$ ipython --no-banner

In [1]: import numpy as np

In [2]: np.set_printoptions(precision=4, suppress=True, linewidth=100)

In [3]: rnd = lambda a: np.round(a, 4) + 0

In [4]: rng = np.random.default_rng(291)

In [5]: arr = (rng.random((3, 3)) < 0.3) + np.eye(3)

In [6]: arr /= arr.sum(axis=1, keepdims=True)

In [7]: rnd(arr)
Out[7]: 
array([[1.    , 0.    , 0.    ],
       [0.3333, 0.3333, 0.3333],
       [0.3333, 0.3333, 0.3333]])

In [8]: rnd(np.sort(np.abs(np.linalg.eigvals(arr)))[::-1])
Out[8]: array([1.    , 0.6667, 0.    ])

In [9]: rnd(np.linalg.matrix_power(arr, 2))
Out[9]: 
array([[1.    , 0.    , 0.    ],
       [0.5556, 0.2222, 0.2222],
       [0.5556, 0.2222, 0.2222]])

In [10]: rnd(np.linalg.matrix_power(arr, 100))
Out[10]: 
array([[1., 0., 0.],
       [1., 0., 0.],
       [1., 0., 0.]])

In [11]: arr.sum(axis=1)
Out[11]: array([1., 1., 1.])

In [12]: arr @ np.ones(3)
Out[12]: array([1., 1., 1.])

In [13]: p = np.eye(3)[1]

In [14]: for _ in range(3):
    ...:     p = p @ arr
    ...:     print(p.round(4))
    ...: 
[0.3333 0.3333 0.3333]
[0.5556 0.2222 0.2222]
[0.7037 0.1481 0.1481]

In [15]: Y = np.array([[1, 4, 1], [5, 0, 1], [0, 2, 2]])

In [16]: rnd(np.einsum("ik,kj->ij", arr, Y))
Out[16]: 
array([[1.    , 4.    , 1.    ],
       [2.    , 2.    , 1.3333],
       [2.    , 2.    , 1.3333]])

In [17]: rnd(Y.T @ arr.T)
Out[17]: 
array([[1.    , 2.    , 2.    ],
       [4.    , 2.    , 2.    ],
       [1.    , 1.3333, 1.3333]])

In [18]: rnd(np.einsum("ik,kj->ji", arr, Y))
Out[18]: 
array([[1.    , 2.    , 2.    ],
       [4.    , 2.    , 2.    ],
       [1.    , 1.3333, 1.3333]])

In [19]: rk = np.linalg.matrix_rank(arr)

In [20]: rk
Out[20]: np.int64(2)

In [21]: N = np.linalg.svd(arr)[2][rk:].T

In [22]: rnd(N[:, 0] / N[np.abs(N[:, 0]).round(6).argmax(), 0])
Out[22]: array([ 0.,  1., -1.])

In [23]: np.linalg.matrix_rank(arr.T @ arr), np.linalg.matrix_rank(arr @ arr.T)
Out[23]: (np.int64(2), np.int64(2))

In [24]: rnd(N @ N.T)
Out[24]: 
array([[ 0. ,  0. ,  0. ],
       [ 0. ,  0.5, -0.5],
       [ 0. , -0.5,  0.5]])

In [25]: rnd(np.linalg.det(2 * arr)), rnd(np.linalg.det(arr))
Out[25]: (np.float64(0.0), np.float64(0.0))

In [26]: rnd(np.einsum("ij,ji->", arr, arr))
Out[26]: np.float64(1.4444)

In [27]: rnd(np.poly(arr))
Out[27]: array([ 1.    , -1.6667,  0.6667,  0.    ])

In [28]: rnd(np.linalg.det(arr[::-1]))
Out[28]: np.float64(0.0)

In [29]: rnd(np.linalg.eigvals(arr))
Out[29]: array([0.6667, 0.    , 1.    ])

In [30]: rnd(np.einsum("ii->", arr))
Out[30]: np.float64(1.6667)

In [31]: rnd(np.linalg.det(arr.T))
Out[31]: np.float64(0.0)

In [32]: rnd(np.linalg.eigvals(arr).sum().real)
Out[32]: np.float64(1.6667)

In [33]: rnd(np.kron(np.eye(2, dtype=int), arr))
Out[33]: 
array([[1.    , 0.    , 0.    , 0.    , 0.    , 0.    ],
       [0.3333, 0.3333, 0.3333, 0.    , 0.    , 0.    ],
       [0.3333, 0.3333, 0.3333, 0.    , 0.    , 0.    ],
       [0.    , 0.    , 0.    , 1.    , 0.    , 0.    ],
       [0.    , 0.    , 0.    , 0.3333, 0.3333, 0.3333],
       [0.    , 0.    , 0.    , 0.3333, 0.3333, 0.3333]])
